>>> import numpy as np
>>> from numpy import linalg as LA
>>> np.set_printoptions(suppress=True, linewidth=200)
>>> arr = np.loadtxt("arr.csv", delimiter=",")
>>> print(arr)
[[-0.6    2.401 -1.6    0.4    1.2    0.2  ]
 [-0.8    1.144 -2.     0.2    2.2   -0.4  ]
 [-0.2    3.934  0.6    0.8   -1.1    0.2  ]
 [-0.3    5.929  0.4    1.1   -0.7   -0.4  ]
 [-1.2   -2.75  -1.6   -0.6    0.6    0.   ]
 [ 0.     2.445 -0.4    0.5   -1.1    0.8  ]
 [ 1.    -3.509 -0.6   -0.7   -0.2    0.2  ]
 [-1.    -6.654  0.7   -1.4   -1.8    1.9  ]
 [ 0.     5.661 -0.9    1.1    1.7    1.2  ]
 [ 0.    -2.529  1.1   -0.5    0.5   -0.4  ]
 [ 0.     9.737 -0.9    1.9   -2.     0.   ]
 [-0.3    5.985  1.2    1.2   -1.5   -1.5  ]
 [-1.4    9.037 -1.1    1.8    1.3    0.2  ]
 [-0.6    3.657  1.4    0.7    0.9    0.1  ]
 [-0.2    1.953  1.1    0.4    0.6   -0.2  ]
 [-0.6   12.383  0.9    2.5   -0.1    0.8  ]
 [ 1.3   -9.839 -0.5   -2.    -1.5   -0.4  ]
 [ 0.5   -1.246 -1.    -0.2   -0.9   -0.3  ]
 [ 0.6   -4.613 -0.4   -0.9    1.7   -1.5  ]
 [-0.1    7.064  0.1    1.4   -0.6   -0.2  ]
 [ 0.8    3.322  1.     0.6   -1.3    1.7  ]
 [ 0.    -0.527 -0.8   -0.1    0.6    0.9  ]
 [-0.6    3.584  1.1    0.7    1.8   -1.3  ]
 [ 1.5   16.154  0.3    3.2    0.7    0.1  ]
 [-2.7   -3.867  0.6   -0.7    1.1   -0.5  ]
 [ 0.     2.37   0.     0.4   -0.9    0.5  ]]
>>> # column 1 is much longer than the rest
>>> blk = np.stack([arr, -2 * arr, arr[::-1]])
>>> print(np.round(np.einsum("bij,cij->bc", blk, blk), 3))
[[ 1166.607 -2333.215   586.489]
 [-2333.215  4666.43  -1172.977]
 [  586.489 -1172.977  1166.607]]
>>> print(np.round(LA.norm(blk, axis=(1, 2)), 3))
[34.156 68.311 34.156]
>>> W2 = arr[[10, 19]].astype(float)
>>> for _ in range(4):
...     lab = LA.norm(arr[:, None] - W2, axis=-1).argmin(axis=1)
...     W2 = np.array([arr[lab == j].mean(axis=0) for j in range(2)])
... 
>>> print(lab)
[1 1 1 0 1 1 1 1 0 1 0 0 0 1 1 0 1 1 1 0 1 1 1 0 1 1]
>>> print(np.round(W2[1] - W2[0], 3))
[-0.056 -9.59  -0.072 -1.908  0.283  0.058]
>>> print(W2.round(3) + 0)
[[-0.15   8.994  0.     1.775 -0.15   0.025]
 [-0.206 -0.596 -0.072 -0.133  0.133  0.083]]
>>> print(np.bincount(lab))
[ 8 18]
>>> F = np.load("out9.npy")
>>> print(F)
[[  1  -2   4  -8]
 [  1  -1   1  -1]
 [  1   0   0   0]
 [  1   1   1   1]
 [  1   2   4   8]
 [  1   3   9  27]
 [  1   4  16  64]
 [  1   5  25 125]]
>>> # column 3 is much longer than the rest
>>> th = np.radians(53)
>>> r_ = np.eye(4)
>>> r_[2, 2] = r_[0, 0] = np.cos(th)
>>> r_[2, 0], r_[0, 2] = -np.sin(th), np.sin(th)
>>> print(r_.round(3))
[[ 0.602  0.     0.799  0.   ]
 [ 0.     1.     0.     0.   ]
 [-0.799  0.     0.602  0.   ]
 [ 0.     0.     0.     1.   ]]
>>> M2 = F @ r_.T
>>> print(round(LA.det(r_), 3), round(np.trace(r_), 3))
1.0 3.204
>>> print(np.round(LA.svd(F, compute_uv=False), 3), np.round(LA.svd(M2, compute_uv=False), 3))
[146.869   7.727   3.401   1.501] [146.869   7.727   3.401   1.501]
>>> print(M2.round(3))
[[  3.796  -2.      1.609  -8.   ]
 [  1.4    -1.     -0.197  -1.   ]
 [  0.602   0.     -0.799   0.   ]
 [  1.4     1.     -0.197   1.   ]
 [  3.796   2.      1.609   8.   ]
 [  7.79    3.      4.618  27.   ]
 [ 13.38    4.      8.83   64.   ]
 [ 20.568   5.     14.247 125.   ]]
>>> print(F.shape)
(8, 4)
>>> print(F.sum(axis=1))
[ -5   0   1   4  15  40  85 156]
>>> print(np.count_nonzero(F))
29
>>> print(F - F[0])
[[  0   0   0   0]
 [  0   1  -3   7]
 [  0   2  -4   8]
 [  0   3  -3   9]
 [  0   4   0  16]
 [  0   5   5  35]
 [  0   6  12  72]
 [  0   7  21 133]]
>>> np.zeros(8, 4)
Traceback (most recent call last):
  File "<python-input-31>", line 1, in <module>
    np.zeros(8, 4)
    ~~~~~~~~^^^^^^
TypeError: Cannot interpret '4' as a data type
>>> print(F.sum(axis=0))
[  8  12  60 216]
>>> print(LA.matrix_rank(F))
4
>>> F[8]
Traceback (most recent call last):
  File "<python-input-34>", line 1, in <module>
    F[8]
    ~^^^
IndexError: index 8 is out of bounds for axis 0 with size 8
>>> print(np.round(LA.svd(F, compute_uv=False), 3))
[146.869   7.727   3.401   1.501]
>>> print(round(LA.norm(F), 3))
147.119
>>> print(F.mean(axis=0))
[ 1.   1.5  7.5 27. ]
>>> U, s, VT = LA.svd(F)
>>> print(np.argmax(s[:-1] / (s[1:] + 1e-6)) + 1)
1
>>> M2 = U[:, :1] @ np.diag(s[:1]) @ VT[:1]
>>> print(round(np.abs(F - M2).max(), 3))
5.476
